$ python3 -q
>>> import numpy as np
>>> np.set_printoptions(suppress=True, linewidth=160)
>>> J = np.array([[5.01, -4.29, -0.75],
...     [5.49, -3.96, -0.08],
...     [4.47, -4.41, 0.32],
...     [5.0, -4.51, 0.15],
...     [4.85, -3.94, -0.1],
...     [5.01, -3.83, -0.42],
...     [1.93, -0.58, -0.45],
...     [1.89, -0.91, 0.04],
...     [2.39, -1.17, -0.6],
...     [1.85, -0.85, 0.21],
...     [2.13, -1.4, 0.15],
...     [2.12, -0.57, -0.31]])
>>> hat = J @ np.linalg.solve(J.T @ J, J.T)
>>> print(round(float(np.trace(hat)), 2))
3.0
>>> cov = np.cov(J, rowvar=False)
>>> print(np.round(np.polyfit(J[:, 1], J[:, 0], 1), 2))
[-0.87  1.3 ]
>>> print(np.round(np.median(J, axis=0), 2))
[ 3.43 -2.62 -0.09]
>>> print(np.argwhere(np.triu(np.abs(np.corrcoef(J.T)) > 0.8, 1)))
[[0 1]]
>>> print(np.argsort(-J.std(axis=0).round(6), kind="stable"))
[1 0 2]
>>> print(np.round(np.corrcoef(J[:, 1], J[:, 0])[0, 1], 2))
-0.97
>>> cent = J[[9, 5]].astype(float)
>>> for _ in range(6):
...     lab = np.linalg.norm(J[:, None] - cent, axis=-1).argmin(axis=1)
...     cent = np.array([J[lab == j].mean(axis=0) for j in range(2)])
... 
>>> print(lab)
[1 1 1 1 1 1 0 0 0 0 0 0]
>>> print(np.bincount(lab))
[6 6]
>>> print(cent.round(2))
[[ 2.05 -0.91 -0.16]
 [ 4.97 -4.16 -0.15]]
>>> arr = np.load("out1.npy")
>>> print(arr)
[[-2  2  0  0  0  0]
 [ 0  2  0  0  0  0]
 [-1 -2  0  0  0  0]
 [ 0  0 -2  2  0  0]
 [ 0  0  0  2  0  0]
 [ 0  0 -1 -2  0  0]
 [ 0  0  0  0 -2  2]
 [ 0  0  0  0  0  2]
 [ 0  0  0  0 -1 -2]]
>>> hat = arr @ np.linalg.solve(arr.T @ arr, arr.T)
>>> print(hat.round(2))
[[ 0.93  0.21  0.14  0.    0.    0.    0.    0.    0.  ]
 [ 0.21  0.36 -0.43  0.    0.    0.    0.    0.    0.  ]
 [ 0.14 -0.43  0.71  0.    0.    0.    0.    0.    0.  ]
 [ 0.    0.    0.    0.93  0.21  0.14  0.    0.    0.  ]
 [ 0.    0.    0.    0.21  0.36 -0.43  0.    0.    0.  ]
 [ 0.    0.    0.    0.14 -0.43  0.71  0.    0.    0.  ]
 [ 0.    0.    0.    0.    0.    0.    0.93  0.21  0.14]
 [ 0.    0.    0.    0.    0.    0.    0.21  0.36 -0.43]
 [ 0.    0.    0.    0.    0.    0.    0.14 -0.43  0.71]]
>>> print(round(float(np.trace(hat)), 2))
6.0
>>> print(hat @ arr[:, 1])
[ 2.  2. -2.  0.  0.  0.  0.  0.  0.]
>>> print(np.round(np.diag(hat), 2))
[0.93 0.36 0.71 0.93 0.36 0.71 0.93 0.36 0.71]
>>> print(np.round(np.linalg.svd(arr, compute_uv=False), 2))
[3.54 3.54 3.54 2.11 2.11 2.11]
>>> print(arr.sum(axis=1))
[ 0  2 -3  0  2 -3  0  2 -3]
>>> print(arr.shape)
(9, 6)
>>> print(np.unravel_index(np.abs(arr).argmax(), arr.shape))
(np.int64(0), np.int64(0))
>>> print(np.count_nonzero(arr))
15
>>> x = np.array([-3, 1, 3, -1, 2, 3])
>>> rhs = arr @ x
>>> print(rhs)
[ 8  2  1 -8 -2 -1  2  6 -8]
>>> print(np.round(np.linalg.solve(arr.T @ arr, arr.T @ rhs), 2))
[-3.  1.  3. -1.  2.  3.]
>>> print(np.round(np.linalg.lstsq(arr, rhs)[0], 2))
[-3.  1.  3. -1.  2.  3.]
>>> rng = np.random.default_rng(59696)
>>> rhs = rhs + 0.05 * rng.normal(size=9)
>>> print(rhs.round(2))
[ 7.99  2.05  0.96 -8.09 -2.01 -0.99  1.96  5.9  -8.08]
>>> coef, *_ = np.linalg.lstsq(arr, rhs)
>>> print(round(float(np.linalg.norm(rhs - arr @ coef)), 2))
0.12
>>> print(np.round(arr.T @ (rhs - arr @ coef), 2) + 0)
[0. 0. 0. 0. 0. 0.]
>>> out = arr + rng.integers(-2, 3, (9, 3)) @ rng.integers(-2, 3, (3, 6))
>>> print(out)
[[ 4  4  6 -8 12  0]
 [ 8 -1  5  0  2 -6]
 [ 5 -3  5 -4  6 -2]
 [ 4  3  2 -4 10  0]
 [ 4 -3  2  4 -2 -4]
 [-2 -1 -2 -2 -2  2]
 [-3  2 -2  0 -2  4]
 [-3  2 -2  0  0  4]
 [-4 -1  0 -6  1  6]]
>>> print(out - arr)
[[ 6  2  6 -8 12  0]
 [ 8 -3  5  0  2 -6]
 [ 6 -1  5 -4  6 -2]
 [ 4  3  4 -6 10  0]
 [ 4 -3  2  2 -2 -4]
 [-2 -1 -1  0 -2  2]
 [-3  2 -2  0  0  2]
 [-3  2 -2  0  0  2]
 [-4 -1  0 -6  2  8]]
>>> print(np.round(np.linalg.svd(out - arr, compute_uv=False), 2) + 0)
[25.01 16.75  6.41  0.    0.    0.  ]
